% ipython --no-banner

In [1]: import numpy as np

In [2]: import numpy.linalg as la

In [3]: np.set_printoptions(suppress=True, linewidth=200)

In [4]: E = np.load("out18.npy")

In [5]: print(E)
[[ -3.39 -16.39   3.81 -30.89   8.23]
 [  0.12 -37.82 -17.8   -7.47   3.96]
 [-20.91 -27.06  -9.49 -24.98 -10.39]
 [-11.58  -5.53   8.63 -25.89 -36.67]
 [  7.43   9.04 -23.5  -16.03 -14.14]
 [ 11.94 -31.4  -11.33   9.5  -33.49]
 [ -3.58 -24.8    6.94   3.27  -1.67]
 [ -0.82   7.44  -0.58 -19.08  25.53]
 [  4.86 -23.75 -13.41  -1.01   9.  ]
 [-25.38 -13.74  19.8   -0.24  10.19]
 [ 12.8   -8.45 -16.56  -3.02  -6.11]
 [ -3.28 -29.26  13.26   3.25   8.94]
 [ 24.81 -22.06  -9.24   8.46  10.72]
 [-31.82  27.61  -9.89  -1.57  13.55]
 [ -3.37  10.88  40.87 -11.45 -14.9 ]
 [ 56.78 -18.88 -43.32  34.21 -12.01]
 [-28.78  22.1   27.46  10.16  17.68]
 [ 26.38  -3.51 -16.6   20.73  -1.18]
 [ 17.74  -3.8  -11.98  29.09 -11.85]
 [-15.68  -4.29  -7.05  -0.94  16.81]
 [-18.28  40.26 -12.23   0.33   2.34]
 [ 24.71  19.4    2.05  -2.66 -10.6 ]
 [ 17.67   0.28  -5.75   6.26  22.07]
 [  4.02  19.14 -14.32 -32.8    5.58]
 [ 27.82   2.81  19.18 -11.91  -1.22]]

In [6]: proj = E @ la.solve(E.T @ E, E.T)

In [7]: print(round(np.trace(proj), 2))
5.0

In [8]: data = np.load("sample2.npy")

In [9]: print(data)
[[ 1  1 -1 -1 -1 -1  1  1]
 [ 1 -1  1 -1  1 -1  1 -1]
 [ 1 -1 -1  1 -1  1  1 -1]
 [ 1 -1 -1  1  1 -1 -1  1]
 [ 1  1 -1 -1  1  1 -1 -1]]

In [10]: print(np.round(la.norm(data, axis=0), 2))
[2.24 2.24 2.24 2.24 2.24 2.24 2.24 2.24]

In [11]: print(round(float(la.norm(data, 2)), 2))
2.83

In [12]: print(np.round(la.norm(data, axis=1), 2))
[2.83 2.83 2.83 2.83 2.83]

In [13]: w1 = np.array([[1, 2, 2, 2, 3],
    ...:     [3, 2, 2, 3, 1],
    ...:     [0, 3, 0, 0, 3],
    ...:     [3, 0, 1, 0, 3],
    ...:     [0, 0, 3, 1, 0],
    ...:     [3, 3, 1, 1, 2],
    ...:     [2, 2, 2, 1, 0],
    ...:     [1, 1, 2, 1, 1]])

In [14]: c = np.array([-1, 1, 2, 0, -2])

In [15]: hid = np.maximum(data @ w1 + c, 0)

In [16]: print((hid > 0).mean(axis=0))
[0.2 0.8 1.  0.4 0.2]

In [17]: print((hid > 0).astype(int))
[[0 1 1 1 0]
 [0 1 1 0 0]
 [1 1 1 0 1]
 [0 0 1 0 0]
 [0 1 1 1 0]]

In [18]: cent = np.array([[-1, 3, 2], [-3, -2, 1], [3, 0, -2], [2, -1, 2], [-3, 0, 0]])

In [19]: print((hid @ cent).round(6).argmax(axis=1))
[0 0 1 0 0]

In [20]: print(hid @ cent)
[[ 19  -9   2]
 [  3  -4  -4]
 [-10   8   8]
 [ 15   0 -10]
 [ 19  -9   2]]

In [21]: M2 = data / la.norm(data, axis=1, keepdims=True)

In [22]: gram = M2 @ M2.T

In [23]: print((np.abs(gram) > 0.9).astype(int))
[[1 0 0 0 0]
 [0 1 0 0 0]
 [0 0 1 0 0]
 [0 0 0 1 0]
 [0 0 0 0 1]]

In [24]: print(np.degrees(np.arccos(np.clip(gram[0, 1], -1, 1))))
90.0

In [25]: print(np.round(la.norm(M2, axis=1), 2))
[1. 1. 1. 1. 1.]

In [26]: print(gram[0].round(2) + 0)
[1. 0. 0. 0. 0.]

In [27]: print((gram - 2 * np.eye(5)).round(6).argmax(axis=1))
[1 0 0 0 0]

In [28]: rng = np.random.default_rng(43847)

In [29]: M2 = data + rng.integers(-2, 3, (5, 3)) @ rng.integers(-2, 3, (3, 8))

In [30]: print(M2)
[[-3  1 -1 -1 -1 -1  1  3]
 [ 1  3  5  1  1  3  5 -3]
 [-5  3  1  5  3  7  5 -3]
 [ 0  3  4  2 -1  2  3  1]
 [ 5  1 -1 -1  1  1 -1 -3]]

In [31]: print(np.abs(M2 - data).sum(axis=1))
[ 6 20 32 20  6]

In [32]: print(np.round(la.svd(M2 - data, compute_uv=False), 2) + 0)
[15.52  7.77  5.17  0.    0.  ]

In [33]: print(la.matrix_rank(M2 - data, tol=1e-8))
3

In [34]: F = np.load("test17.npy")

In [35]: print(F)
[[ 1.9  2.1  0.6  0.  -0.2  2.7  0.7  0.2  2.  -0.3]
 [ 2.4 -1.2  1.4  1.7  0.   1.  -0.7  0.5 -1.7  0.3]
 [ 0.9  1.3 -1.   0.5 -2.7  0.2  0.3 -0.1 -1.1  0.9]
 [ 0.8 -0.8 -1.6 -0.7  0.6  1.3  0.8 -0.2  1.  -1.5]
 [ 0.   0.9  0.6 -0.2  2.   2.1  0.5 -1.   0.4  1.5]
 [ 0.8 -0.9  0.8 -0.6 -1.1  0.  -0.3  1.4 -0.2 -0.3]
 [-0.4  0.3  0.2 -1.6  0.3  0.1  2.3 -1.7  0.2  2.4]
 [ 0.3  1.8  1.6  0.4 -0.7  0.9 -1.5  0.6  1.7 -0.6]
 [-0.8 -1.5 -1.4  0.6 -1.2 -0.4  0.7  0.2 -0.6  0.3]
 [-2.   0.3 -1.6 -1.1 -1.3 -0.3 -1.2 -2.2 -0.2 -3.6]]

In [36]: f = np.array([-2, 1, 1, 0, 0, 0, -1, -1, 0, -1])

In [37]: M2 = F + np.outer(f, np.eye(10)[9])

In [38]: print(la.matrix_rank(la.inv(M2) - la.inv(F), tol=1e-8))
1

In [39]: M2 = la.inv(F)

In [40]: print((np.abs(M2) > 1e-9).astype(int))
[[1 1 1 1 1 1 1 1 1 1]
 [1 1 1 1 1 1 1 1 1 1]
 [1 1 1 1 1 1 1 1 1 1]
 [1 1 1 1 1 1 1 1 1 1]
 [1 1 1 1 1 1 1 1 1 1]
 [1 1 1 1 1 1 1 1 1 1]
 [1 1 1 1 1 1 1 1 1 1]
 [1 1 1 1 1 1 1 1 1 1]
 [1 1 1 1 1 1 1 1 1 1]
 [1 1 1 1 1 1 1 1 1 1]]

In [41]: print(np.round(la.inv(M2), 2) + 0)
[[ 1.9  2.1  0.6  0.  -0.2  2.7  0.7  0.2  2.  -0.3]
 [ 2.4 -1.2  1.4  1.7  0.   1.  -0.7  0.5 -1.7  0.3]
 [ 0.9  1.3 -1.   0.5 -2.7  0.2  0.3 -0.1 -1.1  0.9]
 [ 0.8 -0.8 -1.6 -0.7  0.6  1.3  0.8 -0.2  1.  -1.5]
 [ 0.   0.9  0.6 -0.2  2.   2.1  0.5 -1.   0.4  1.5]
 [ 0.8 -0.9  0.8 -0.6 -1.1  0.  -0.3  1.4 -0.2 -0.3]
 [-0.4  0.3  0.2 -1.6  0.3  0.1  2.3 -1.7  0.2  2.4]
 [ 0.3  1.8  1.6  0.4 -0.7  0.9 -1.5  0.6  1.7 -0.6]
 [-0.8 -1.5 -1.4  0.6 -1.2 -0.4  0.7  0.2 -0.6  0.3]
 [-2.   0.3 -1.6 -1.1 -1.3 -0.3 -1.2 -2.2 -0.2 -3.6]]

In [42]: X = np.load("x.npy")

In [43]: print(X)
[[0 0 0 0 0 0 1 0 0]
 [0 0 0 0 0 0 0 3 0]
 [0 0 0 0 6 0 0 0 0]
 [0 0 0 0 0 9 0 0 0]
 [0 6 0 0 0 0 0 0 0]
 [0 0 0 4 0 0 0 0 0]
 [0 0 2 0 0 0 0 0 0]
 [0 0 0 0 0 0 0 0 5]
 [7 0 0 0 0 0 0 0 0]]

In [44]: f = np.array([3, 1, 0, 2, 2, 1, 2, 2, 2])

In [45]: M2 = X + np.outer(f, np.eye(9)[6])

In [46]: print(la.matrix_rank(M2 - X))
1

In [47]: blk = np.stack([X, 3 * X, X[::-1]])

In [48]: print(np.einsum("bij,cij->bc", blk, blk))
[[ 257  771   36]
 [ 771 2313  108]
 [  36  108  257]]

In [49]: print((blk @ X.T).shape)
(3, 9, 9)

In [50]: print(np.round(la.norm(blk, axis=(1, 2)), 2))
[16.03 48.09 16.03]

In [51]: print(np.round(la.svd(X, compute_uv=False), 2))
[9. 7. 6. 6. 5. 4. 3. 2. 1.]

In [52]: print(la.matrix_rank(X))
9

In [53]: print(np.round(X.mean(axis=0), 2))
[0.78 0.67 0.22 0.44 0.67 1.   0.11 0.33 0.56]

In [54]: print(X.sum(axis=0))
[7 6 2 4 6 9 1 3 5]

In [55]: print(np.unravel_index(np.abs(X).argmax(), X.shape))
(np.int64(3), np.int64(5))

In [56]: print(X.sum(axis=1))
[1 3 6 9 6 4 2 5 7]

In [57]: np.zeros(9, 9)
TypeError: Cannot interpret '9' as a data type


In [58]: print(X - X[0])
[[ 0  0  0  0  0  0  0  0  0]
 [ 0  0  0  0  0  0 -1  3  0]
 [ 0  0  0  0  6  0 -1  0  0]
 [ 0  0  0  0  0  9 -1  0  0]
 [ 0  6  0  0  0  0 -1  0  0]
 [ 0  0  0  4  0  0 -1  0  0]
 [ 0  0  2  0  0  0 -1  0  0]
 [ 0  0  0  0  0  0 -1  0  5]
 [ 7  0  0  0  0  0 -1  0  0]]

In [59]: f = np.array([0, -2])

In [60]: print(np.cross(X[2, :3], X[1, :3]))
[0 0 0]

In [61]: print(np.convolve(X[2], f))
[  0   0   0   0   0 -12   0   0   0   0]

In [62]: m1 = np.loadtxt("w.csv", delimiter=",")

In [63]: print(m1)
[[-4.91  0.1   3.37  2.83  2.58 -2.82 -1.89 -3.86  2.36]
 [-3.76 -0.47  4.35  0.8   2.88 -1.83 -1.34 -3.21  1.06]
 [ 4.53  1.05 -6.24 -0.35 -3.67  2.04  1.48  4.15 -1.23]
 [ 5.52 -0.89 -0.71 -5.2  -1.22  3.44  2.23  3.28 -3.49]
 [-3.96  2.06 -3.    5.91 -0.45 -2.9  -1.78 -1.47  3.59]
 [-5.74 -0.38  5.22  2.43  3.35 -3.2  -2.03 -4.61  2.43]
 [ 6.3  -0.62 -2.4  -4.81 -2.52  4.02  2.28  4.21 -3.52]
 [ 6.38 -0.68 -2.44 -4.95 -2.58  3.86  2.28  4.36 -3.47]
 [ 1.28 -0.51  1.   -1.99  0.18  0.94  0.72  0.62 -1.05]
 [-1.64 -0.85  3.61 -0.87  1.84 -0.48 -0.45 -1.72  0.09]
 [-0.31 -1.41  4.32 -2.66  2.17  0.28  0.07 -1.36 -1.28]
 [-8.78 -0.64  7.74  3.71  5.3  -4.81 -2.91 -6.84  3.72]
 [-1.84  1.62 -3.76  4.24 -1.38 -1.81 -0.95 -0.2   2.33]
 [ 4.68 -1.29  1.18 -5.63 -0.58  3.1   1.88  2.44 -3.71]]

In [64]: print(la.cond(m1) > 100)
True

In [65]: print(np.round(np.abs(la.svd(m1)[2][-1]), 2))
[0.46 0.08 0.23 0.23 0.25 0.25 0.55 0.47 0.13]

In [66]: print(round(np.log10(la.cond(m1))))
2
